$ python -q
>>> import numpy as np
>>> np.set_printoptions(precision=2, suppress=True, linewidth=140)
>>> rnd = lambda a: np.round(a, 2) + 0
>>> rng = np.random.default_rng(1079)
>>> m1 = np.eye(13, dtype=int)[rng.permutation(13)]
>>> m1
array([[0, 0, 0, 0, 0, 0, 0, 0, 0, 0, 0, 0, 1],
       [0, 1, 0, 0, 0, 0, 0, 0, 0, 0, 0, 0, 0],
       [0, 0, 0, 0, 0, 0, 0, 0, 1, 0, 0, 0, 0],
       [0, 0, 0, 0, 0, 1, 0, 0, 0, 0, 0, 0, 0],
       [0, 0, 0, 0, 0, 0, 1, 0, 0, 0, 0, 0, 0],
       [0, 0, 0, 0, 0, 0, 0, 0, 0, 0, 1, 0, 0],
       [0, 0, 0, 0, 0, 0, 0, 0, 0, 1, 0, 0, 0],
       [0, 0, 0, 0, 0, 0, 0, 0, 0, 0, 0, 1, 0],
       [0, 0, 1, 0, 0, 0, 0, 0, 0, 0, 0, 0, 0],
       [0, 0, 0, 1, 0, 0, 0, 0, 0, 0, 0, 0, 0],
       [0, 0, 0, 0, 1, 0, 0, 0, 0, 0, 0, 0, 0],
       [0, 0, 0, 0, 0, 0, 0, 1, 0, 0, 0, 0, 0],
       [1, 0, 0, 0, 0, 0, 0, 0, 0, 0, 0, 0, 0]])
>>> m1 @ np.ones(13)
array([1., 1., 1., 1., 1., 1., 1., 1., 1., 1., 1., 1., 1.])
>>> print(rnd(np.sort(np.abs(np.linalg.eigvals(m1)))[::-1]))
[1. 1. 1. 1. 1. 1. 1. 1. 1. 1. 1. 1. 1.]
>>> m1.sum(axis=1)
array([1, 1, 1, 1, 1, 1, 1, 1, 1, 1, 1, 1, 1])
>>> p = np.eye(13)[0]
>>> for _ in range(6):
...     p = p @ m1
...     print(p.round(2))
... 
[0. 0. 0. 0. 0. 0. 0. 0. 0. 0. 0. 0. 1.]
[1. 0. 0. 0. 0. 0. 0. 0. 0. 0. 0. 0. 0.]
[0. 0. 0. 0. 0. 0. 0. 0. 0. 0. 0. 0. 1.]
[1. 0. 0. 0. 0. 0. 0. 0. 0. 0. 0. 0. 0.]
[0. 0. 0. 0. 0. 0. 0. 0. 0. 0. 0. 0. 1.]
[1. 0. 0. 0. 0. 0. 0. 0. 0. 0. 0. 0. 0.]
>>> rnd(np.abs(np.linalg.eigvals(m1)).max())
np.float64(1.0)
>>> print(rnd(np.linalg.det(m1)))
1.0
>>> np.allclose(m1 @ m1.T, m1.T @ m1)
True
>>> rnd(np.sort(np.abs(np.linalg.eigvals(m1))))
array([1., 1., 1., 1., 1., 1., 1., 1., 1., 1., 1., 1., 1.])
>>> print(np.allclose(m1, m1.T))
False
>>> E = np.load("out5.npy")
>>> E
array([[ 2,  5,  2,  5],
       [ 6, -1,  6, -1],
       [ 2,  5,  2,  5],
       [ 6, -1,  6, -1]])
>>> # row 2 repeats row 0
>>> hat = np.triu(np.array([[1, 2, 2, 0], [1, 1, 2, 0], [-2, -2, 0, -1], [-1, 0, 1, 1]]), 1) + np.eye(4)
>>> Y = hat @ E @ np.linalg.inv(hat)
>>> print(rnd(np.linalg.det(Y)))
0.0
>>> hat @ E - E @ hat
array([[ 16.,   4.,   2.,  10.],
       [  4.,  -2.,  -6.,  16.],
       [ -6.,  -3., -20.,   3.],
       [  0., -12., -10.,   6.]])
>>> Uu, sv, Vt = np.linalg.svd(E)
>>> rnd(sv)
array([12.82,  9.99,  0.  ,  0.  ])
>>> Y = Uu[:, :2] @ np.diag(sv[:2]) @ Vt[:2]
>>> np.linalg.matrix_rank(E, rtol=0.05)
np.int64(2)
>>> rnd(np.abs(E - Y).max())
np.float64(0.0)
>>> np.linalg.matrix_rank(Y)
np.int64(2)
>>> np.linalg.lstsq(E[:-1].T, E[-1])[2]
np.int32(2)
>>> rnd(E @ np.linalg.pinv(E) @ E)
array([[ 2.,  5.,  2.,  5.],
       [ 6., -1.,  6., -1.],
       [ 2.,  5.,  2.,  5.],
       [ 6., -1.,  6., -1.]])
>>> print(np.allclose(E[:-1].T @ np.linalg.lstsq(E[:-1].T, E[-1])[0], E[-1]))
True
>>> rnd(np.trace(np.linalg.pinv(E) @ E))
np.float64(2.0)
>>> np.abs(np.diag(np.linalg.qr(E)[1])) > 1e-9
array([ True,  True, False, False])
>>> print(np.unique(E.round(6), axis=0).shape)
(2, 4)
>>> rank = np.linalg.matrix_rank(E)
>>> print(rank)
2
>>> N = np.linalg.svd(E)[2][rank:].T
>>> rnd(E @ N)
array([[0., 0.],
       [0., 0.],
       [0., 0.],
       [0., 0.]])
>>> print([int(np.linalg.matrix_rank(E[:, :j + 1])) for j in range(4)])
[1, 2, 2, 2]
>>> print(np.allclose(E @ N, 0))
True
>>> [int(np.linalg.matrix_rank(E[:i])) for i in range(1, len(E) + 1)]
[1, 2, 2, 2]
>>> rnd(N @ N.T)
array([[ 0.5,  0. , -0.5,  0. ],
       [ 0. ,  0.5,  0. , -0.5],
       [-0.5,  0. ,  0.5,  0. ],
       [ 0. , -0.5,  0. ,  0.5]])
>>> A = np.loadtxt("block5.csv", delimiter=",")
>>> A
array([[ 1.,  0.,  0.,  0.,  0.,  0.,  0.,  0.,  0.,  0.,  0.,  0.,  0.],
       [ 0.,  1.,  0.,  0.,  0.,  0.,  0.,  0.,  0.,  0.,  0.,  0.,  0.],
       [ 3., -1.,  1.,  0.,  0.,  0.,  0.,  0.,  0.,  0.,  0.,  0.,  0.],
       [-2., -2., -3.,  1.,  0.,  0.,  0.,  0.,  0.,  0.,  0.,  0.,  0.],
       [ 0.,  0.,  2., -2.,  1.,  0.,  0.,  0.,  0.,  0.,  0.,  0.,  0.],
       [ 1., -3.,  2., -1., -3.,  1.,  0.,  0.,  0.,  0.,  0.,  0.,  0.],
       [ 1., -1., -2.,  2.,  3., -2.,  1.,  0.,  0.,  0.,  0.,  0.,  0.],
       [-3.,  1.,  0.,  2.,  2.,  1.,  1.,  1.,  0.,  0.,  0.,  0.,  0.],
       [-1.,  1., -3.,  1.,  0.,  0., -2.,  3.,  1.,  0.,  0.,  0.,  0.],
       [ 0.,  1.,  0.,  0.,  3.,  0., -1.,  1., -2.,  1.,  0.,  0.,  0.],
       [-2., -3.,  3., -2.,  3., -3.,  2.,  2.,  3.,  1.,  1.,  0.,  0.],
       [-1., -2.,  3., -3.,  0.,  0.,  3., -2.,  2.,  2.,  2.,  1.,  0.],
       [ 3.,  3., -2.,  1.,  1., -2., -3., -3.,  1., -1.,  0.,  3.,  1.]])
>>> r0 = np.array([3, 5, -5])
>>> np.cross(A[6, :3], A[3, :3])
array([-1.,  7., -4.])
>>> np.convolve(A[6], r0)
array([  3.,   2., -16.,   1.,  29.,  -1., -22.,  15.,  -5.,   0.,   0.,   0.,   0.,   0.,   0.])
>>> Uu, sv, Vt = np.linalg.svd(A)
>>> np.argmax(sv[:-1] / (sv[1:] + 1e-6)) + 1
np.int64(12)
>>> Y = Uu[:, :12] @ np.diag(sv[:12]) @ Vt[:12]
>>> np.linalg.matrix_rank(A, rtol=0.05)
np.int64(10)
>>> rnd(np.abs(A - Y).max())
np.float64(0.0)
>>> np.linalg.matrix_rank(Y)
np.int64(12)
>>> Y = A / np.sqrt((A ** 2).mean(axis=1, keepdims=True))
>>> print(np.linalg.matrix_rank(A - A.mean(axis=1, keepdims=True)))
12
>>> Y = A / np.linalg.norm(A, axis=1, keepdims=True)
>>> cov = Y @ Y.T
>>> rnd(np.degrees(np.arccos(np.clip(cov[8, 4], -1, 1))))
np.float64(121.53)
>>> print(np.argwhere(np.triu(np.abs(cov) > 0.95, 1)))
[]
>>> rnd(cov[8])
array([-0.2 ,  0.2 , -0.41,  0.46, -0.52, -0.43,  0.16,  0.3 ,  1.  ,  0.19, -0.17, -0.64,  0.13])
>>> rnd(np.linalg.norm(Y, axis=1))
array([1., 1., 1., 1., 1., 1., 1., 1., 1., 1., 1., 1., 1.])
>>> W0 = np.loadtxt("run10.csv", delimiter=",")
>>> print(W0)
[[ 6.9   5.04  4.95  8.88  7.04 -0.03  3.08  5.97  2.18  5.09  0.04  8.03  5.95]
 [ 8.84  9.01  8.98  8.9   8.89  0.11  2.92  5.88  0.11  9.03  0.1   6.1  -0.08]
 [ 5.89  2.88  3.02  9.01  6.17  0.07  2.9   5.89  3.19  3.01  0.04  9.03  8.94]
 [ 9.08  9.04  9.03  8.89  8.97 -0.08  3.07  6.1  -0.05  8.87  0.09  5.83 -0.04]
 [ 8.98  6.    5.87 12.01  9.02  0.09  3.97  7.95  2.96  6.09  0.04 10.94  9.16]
 [ 6.03  2.82  3.08  9.13  6.15 -0.08  2.98  5.75  2.74  3.02  0.04  9.13  8.99]
 [-0.07  0.07  0.07  0.14  0.07 -0.24  0.03 -0.11  0.07  0.08  0.09  0.02 -0.12]
 [ 4.08  2.18  1.99  6.05  4.06 -0.01  2.11  3.96  1.99  2.   -0.04  5.9   6.15]
 [ 9.02  8.95  9.07  8.97  9.14 -0.19  3.01  5.96  0.05  9.03  0.11  5.97 -0.06]
 [ 5.97  6.    6.07  6.02  6.11 -0.02  2.05  4.01 -0.03  6.08  0.02  4.01 -0.11]
 [ 4.87  4.2   4.04  6.01  5.14  0.11  2.25  4.03  0.85  3.79 -0.02  4.94  3.14]
 [ 7.93  7.21  6.78  9.01  7.94 -0.05  3.    5.99  1.02  6.84 -0.03  7.02  2.88]
 [10.02  8.06  8.05 12.05  9.99  0.14  3.96  8.16  2.02  7.95  0.04  9.93  5.98]]
>>> Uu, sv, Vt = np.linalg.svd(W0)
>>> np.argmax(sv[:-1] / (sv[1:] + 1e-6)) + 1
np.int64(2)
>>> Y = Uu[:, :2] @ np.diag(sv[:2]) @ Vt[:2]
>>> rnd(np.linalg.norm(W0 - Y) / np.linalg.norm(W0))
np.float64(0.02)
>>> rnd(np.abs(W0 - Y).max())
np.float64(0.24)
>>> print(np.linalg.matrix_rank(Y))
2
>>> cov = W0.T @ W0
>>> print(rnd(np.linalg.eigvalsh(cov)[::-1]))
[5090.26  342.33    0.42    0.26    0.18    0.13    0.11    0.08    0.03    0.02    0.02    0.      0.  ]
>>> print(np.linalg.matrix_rank(cov))
13
>>> rnd(np.trace(cov)), rnd((W0 ** 2).sum())
(np.float64(5433.83), np.float64(5433.83))
>>> (W0 @ W0.T).shape
(13, 13)
>>> z = rng.permutation(13)
>>> print(z)
[12  0  6  5  1  9  4 10  3  2  8  7 11]
>>> Y = W0[z][:, z]
>>> rnd(np.sort(np.abs(np.linalg.eigvals(Y))))
array([ 0.14,  0.14,  0.16,  0.16,  0.29,  0.29,  0.3 ,  0.3 ,  0.38,  0.38,  0.43,  2.2 , 61.71])
>>> np.diag(Y)
array([ 5.98,  6.9 ,  0.03, -0.08,  9.01,  6.08,  9.02, -0.02,  8.89,  3.02,  0.05,  3.96,  7.02])
>>> arr = np.loadtxt("m.csv", delimiter=",")
>>> arr
array([[ 0.2 , -0.2 , -1.1 , -0.6 ,  0.7 , -2.  , -1.7 ,  0.9 , -2.3 , -1.2 ],
       [ 0.1 ,  1.2 , -0.9 ,  0.  ,  0.2 , -1.2 , -0.7 ,  0.4 ,  1.1 ,  0.  ],
       [-0.8 , -0.4 , -0.6 , -0.3 ,  0.4 , -1.  , -1.  ,  0.4 ,  0.5 , -3.6 ],
       [-2.  ,  2.1 ,  0.4 , -0.1 , -0.2 , -1.2 , -0.6 ,  2.  ,  0.9 , -1.  ],
       [ 0.9 , -1.1 ,  0.5 ,  0.8 ,  0.5 , -0.2 ,  1.3 ,  0.5 , -1.2 ,  0.6 ],
       [-2.  ,  0.9 ,  0.5 ,  0.4 , -1.  ,  1.2 ,  0.1 ,  1.4 ,  1.  ,  0.8 ],
       [ 0.7 ,  0.6 ,  0.  , -0.4 , -1.2 ,  0.6 , -1.1 , -0.6 , -0.3 ,  0.3 ],
       [-1.9 ,  1.  , -0.4 ,  1.2 ,  0.1 ,  0.  ,  0.3 ,  0.3 ,  0.6 , -0.3 ],
       [ 0.4 ,  1.2 ,  0.3 ,  0.2 , -1.2 , -2.5 ,  0.5 ,  0.4 ,  0.9 ,  0.4 ],
       [-0.9 ,  1.9 , -0.7 , -0.1 ,  0.  ,  1.4 , -0.7 , -0.2 ,  0.5 , -0.3 ],
       [-0.8 ,  0.8 ,  0.8 ,  0.2 , -0.5 ,  0.3 , -0.7 ,  0.7 ,  0.5 , -0.1 ],
       [-1.3 , -0.5 , -1.9 ,  1.4 ,  0.3 ,  1.  , -0.4 ,  1.2 , -0.2 ,  1.4 ],
       [-0.6 , -1.3 , -0.2 ,  1.5 ,  0.6 ,  0.  ,  0.8 , -1.8 ,  0.6 ,  0.4 ],
       [-0.9 , -1.35, -0.81,  1.49,  0.51,  0.12,  0.94, -1.58,  1.17,  0.36]])
>>> hat = arr @ np.linalg.solve(arr.T @ arr, arr.T)
>>> print(rnd(hat @ arr[:, 5]))
[-2.   -1.2  -1.   -1.2  -0.2   1.2   0.6   0.   -2.5   1.4   0.3   1.    0.    0.12]
>>> np.allclose(hat @ hat, hat)
True
>>> rnd(np.trace(hat))
np.float64(10.0)
>>> x0 = np.array([1, 1, 0, 2, 0, 1, -1, 2, 1, 0])
>>> target = arr @ x0
>>> rnd(np.linalg.pinv(arr) @ arr)
array([[1., 0., 0., 0., 0., 0., 0., 0., 0., 0.],
       [0., 1., 0., 0., 0., 0., 0., 0., 0., 0.],
       [0., 0., 1., 0., 0., 0., 0., 0., 0., 0.],
       [0., 0., 0., 1., 0., 0., 0., 0., 0., 0.],
       [0., 0., 0., 0., 1., 0., 0., 0., 0., 0.],
       [0., 0., 0., 0., 0., 1., 0., 0., 0., 0.],
       [0., 0., 0., 0., 0., 0., 1., 0., 0., 0.],
       [0., 0., 0., 0., 0., 0., 0., 1., 0., 0.],
       [0., 0., 0., 0., 0., 0., 0., 0., 1., 0.],
       [0., 0., 0., 0., 0., 0., 0., 0., 0., 1.]])
>>> rnd(target)
array([-2.  ,  2.7 , -0.5 ,  4.2 , -0.3 ,  4.6 ,  0.7 ,  2.4 ,  0.7 ,  3.  ,  3.3 ,  4.6 , -2.7 , -2.08])
>>> rnd(np.linalg.solve(arr.T @ arr, arr.T @ target))
array([ 1.,  1.,  0.,  2.,  0.,  1., -1.,  2.,  1.,  0.])
>>> target = target + 0.02 * rng.normal(size=14)
>>> rnd(target)
array([-2.03,  2.72, -0.48,  4.22, -0.3 ,  4.57,  0.69,  2.4 ,  0.72,  3.03,  3.31,  4.6 , -2.75, -2.05])
>>> beta, *_ = np.linalg.lstsq(arr, target)
>>> rnd(np.linalg.norm(target - arr @ beta))
np.float64(0.06)
>>> rnd(arr.T @ (target - arr @ beta))
array([0., 0., 0., 0., 0., 0., 0., 0., 0., 0.])
>>> [round(float(np.linalg.norm(np.linalg.solve(arr.T @ arr + lam * np.eye(10), arr.T @ target))), 2) for lam in (0, 1, 10, 100)]
[3.63, 2.26, 1.37, 0.44]
>>> beta.round()
array([ 1.,  1., -0.,  2.,  0.,  1., -1.,  2.,  1., -0.])
>>> rnd(beta)
array([ 1.02,  1.01, -0.01,  2.01,  0.01,  1.01, -0.99,  2.01,  1.01, -0.01])
